>>> import numpy as np
>>> np.set_printoptions(precision=2, suppress=True, linewidth=100)
>>> other = np.array([[8, -6], [1, 3]])
>>> C = np.array([[2]])
>>> K = np.block([[other, np.array([[-5], [-5]])], [np.zeros((1, 2)), C]])
>>> K
array([[ 8., -6., -5.],
       [ 1.,  3., -5.],
       [ 0.,  0.,  2.]])
>>> ev, vecs = np.linalg.eig(K)
>>> np.prod(ev)
np.float64(60.0)
>>> ev
array([6., 5., 2.])
>>> K @ vecs[:, 0] - ev[0] * vecs[:, 0]
array([0., 0., 0.])
>>> np.einsum("ii->", K)
np.float64(13.0)
>>> np.einsum("ij,ji->", K, K)
np.float64(65.0)
>>> round(np.linalg.det(K[::-1]), 2)
np.float64(-60.0)
>>> round(float(np.linalg.det(K.T)), 2)
60.0
>>> Q, R = np.linalg.qr(K)
>>> R
array([[-8.06,  5.58,  5.58],
       [ 0.  ,  3.72, -4.34],
       [ 0.  ,  0.  ,  2.  ]])
>>> other = np.linalg.inv(R)
>>> np.linalg.det(R) * other
array([[  7.44, -11.16, -45.  ],
       [ -0.  , -16.12, -35.  ],
       [ -0.  ,  -0.  , -30.  ]])
>>> other
array([[-0.12,  0.19,  0.75],
       [ 0.  ,  0.27,  0.58],
       [ 0.  ,  0.  ,  0.5 ]])
>>> round(np.linalg.slogdet(R)[0], 2)
np.float64(-1.0)
>>> J = np.array([[0, 0, 0, 5, 0, 1],
...     [0, 0, 0, 2, 4, 4],
...     [0, 0, 0, 1, 2, 3],
...     [5, 0, 1, 10, 0, 2],
...     [2, 4, 4, 4, 8, 8],
...     [1, 2, 3, 2, 4, 6]])
>>> u, v = J[4], J[5]
>>> u @ v
np.int64(110)
>>> u @ u
np.int64(180)
>>> p = (u @ v) / (u @ u) * u
>>> p
array([1.22, 2.44, 2.44, 2.44, 4.89, 4.89])
>>> u = np.array([-3, 2])
>>> np.convolve(J[0], u)
array([  0,   0,   0, -15,  10,  -3,   2])
>>> np.cross(J[0, :3], J[4, :3])
array([0, 0, 0])
>>> np.array([np.convolve(row, u, "same") for row in J])
array([[  0,   0,   0, -15,  10,  -3],
       [  0,   0,   0,  -6,  -8,  -4],
       [  0,   0,   0,  -3,  -4,  -5],
       [-15,  10,  -3, -28,  20,  -6],
       [ -6,  -8,  -4,  -4, -16,  -8],
       [ -3,  -4,  -5,   0,  -8, -10]])
>>> np.correlate(J[0], J[4], "full")
array([ 0,  0,  0, 40, 40, 28, 28, 24, 14,  4,  2])
>>> Q = K.astype(float).copy()
>>> for j in range(3):
...     Q[:, j] -= Q[:, :j] @ (Q[:, :j].T @ Q[:, j])
...     Q[:, j] /= np.linalg.norm(Q[:, j])
... 
>>> np.round(Q.T @ Q, 2) + 0
array([[1., 0., 0.],
       [0., 1., 0.],
       [0., 0., 1.]])
>>> Q.round(2) + 0
array([[ 0.99, -0.12,  0.  ],
       [ 0.12,  0.99,  0.  ],
       [ 0.  ,  0.  ,  1.  ]])
>>> round(np.linalg.norm(J, "nuc"), 2)
np.float64(35.21)
>>> np.linalg.norm(J, axis=1).argmax()
np.int64(4)
>>> J[3] @ J[0]
np.int64(52)
>>> np.linalg.norm(J, axis=0)
array([ 5.48,  4.47,  5.1 , 12.25, 10.  , 11.4 ])
>>> A = np.array([[-31.0, -16.0, -17.0, -23.0],
...     [9.0, 8.0, 3.0, 9.0],
...     [12.0, 12.0, 2.0, 12.0],
...     [18.0, 4.0, 14.0, 10.0]])
>>> proj = np.triu(np.array([[-1, 3, -2, -3], [1, 1, 2, 1], [-1, 3, -2, -2], [-3, 3, 0, 2]]), 1) + np.eye(4)
>>> other = proj @ A @ np.linalg.inv(proj)
>>> np.trace(other), np.trace(A)
(np.float64(-11.0), np.float64(-11.0))
>>> other
array([[  -82.,   218.,  -654., -1822.],
       [   51.,  -117.,   357.,  1027.],
       [  -24.,    76.,  -226.,  -608.],
       [   18.,   -50.,   150.,   414.]])
>>> np.round(np.linalg.det(other), 2)
np.float64(-64.0)
>>> np.linalg.matrix_rank(other)
np.int64(4)
>>> def softmax(z):
...     e = np.exp(z - z.max(axis=-1, keepdims=True))
...     return e / e.sum(axis=-1, keepdims=True)
... 
>>> np.round(softmax(A[3] + 5), 2) + 0
array([0.98, 0.  , 0.02, 0.  ])
>>> np.round(softmax(10 * A[3]), 2) + 0
array([1., 0., 0., 0.])
>>> np.round(softmax(A[3]), 2) + 0
array([0.98, 0.  , 0.02, 0.  ])
>>> softmax(A).sum(axis=1)
array([1., 1., 1., 1.])
>>> S = A @ A.T / np.sqrt(4)
>>> softmax(S).round(6).argmax(axis=1)
array([0, 3, 2, 3])
>>> np.round(softmax(S + np.triu(np.full(S.shape, -np.inf), 1)), 2) + 0
array([[1., 0., 0., 0.],
       [0., 1., 0., 0.],
       [0., 0., 1., 0.],
       [0., 0., 0., 1.]])
>>> W0 = np.loadtxt("x.csv", delimiter=",")
>>> W0
array([[ 5.,  4.],
       [ 2., -9.],
       [ 8., -2.],
       [ 5.,  4.]])
>>> x0 = np.array([-4, 1, -3, -3, 4, -5])
>>> a = np.maximum(J @ x0, 0)
>>> a
array([0, 0, 0, 0, 0, 0])
>>> J.T @ a
array([0, 0, 0, 0, 0, 0])
